$ python3 -q
>>> import numpy as np
>>> np.set_printoptions(precision=2, suppress=True, linewidth=160)
>>> rnd = lambda a: np.round(a, 2) + 0
>>> arr = np.load("w.npy")
>>> print(arr)
[[ 2  2  2  0  0  1]
 [ 0  0  0 -2 -2 -1]
 [ 0  0  0 -2 -2 -1]
 [ 0  0  0 -2 -2 -1]
 [ 1  1  1 -1 -1  0]
 [ 0  0  0 -2 -2 -1]]
>>> t3 = np.stack([arr, 5 * arr, arr[::-1]])
>>> print(t3.shape)
(3, 6, 6)
>>> print(rnd(np.linalg.det(t3)))
[0. 0. 0.]
>>> print(np.linalg.matrix_rank(t3.reshape(3, -1)))
2
>>> print(np.einsum("bij,cij->bc", t3, t3))
[[  54  270   24]
 [ 270 1350  120]
 [  24  120   54]]
>>> print(np.linalg.matrix_rank(t3))
[2 2 2]
>>> x0 = np.array([0, 1, -1, -2, 0, -2])
>>> print((arr * x0).sum(axis=1))
[-2  6  6  6  2  6]
>>> print(arr * x0)
[[ 0  2 -2  0  0 -2]
 [ 0  0  0  4  0  2]
 [ 0  0  0  4  0  2]
 [ 0  0  0  4  0  2]
 [ 0  1 -1  2  0  0]
 [ 0  0  0  4  0  2]]
>>> print(np.einsum("ij,j->i", arr, x0))
[-2  6  6  6  2  6]
>>> print(np.linalg.norm(arr @ x0) <= np.linalg.norm(arr, 2) * np.linalg.norm(x0) + 1e-9)
True
>>> print(arr @ (2 * x0))
[-4 12 12 12  4 12]
>>> W1 = np.array([[0, -1], [0, -2], [1, 1], [1, 1], [1, -2], [-2, 2]])
>>> coef = np.array([-3, -4])
>>> hid = np.maximum(arr @ W1 + coef, 0)
>>> print((hid > 0).mean(axis=0))
[0. 0.]
>>> print(hid)
[[0 0]
 [0 0]
 [0 0]
 [0 0]
 [0 0]
 [0 0]]
>>> cent = np.array([[-3, 2], [-2, 3]])
>>> print(W1 @ cent)
[[ 2 -3]
 [ 4 -6]
 [-5  5]
 [-5  5]
 [ 1 -4]
 [ 2  2]]
>>> print(hid @ cent)
[[0 0]
 [0 0]
 [0 0]
 [0 0]
 [0 0]
 [0 0]]
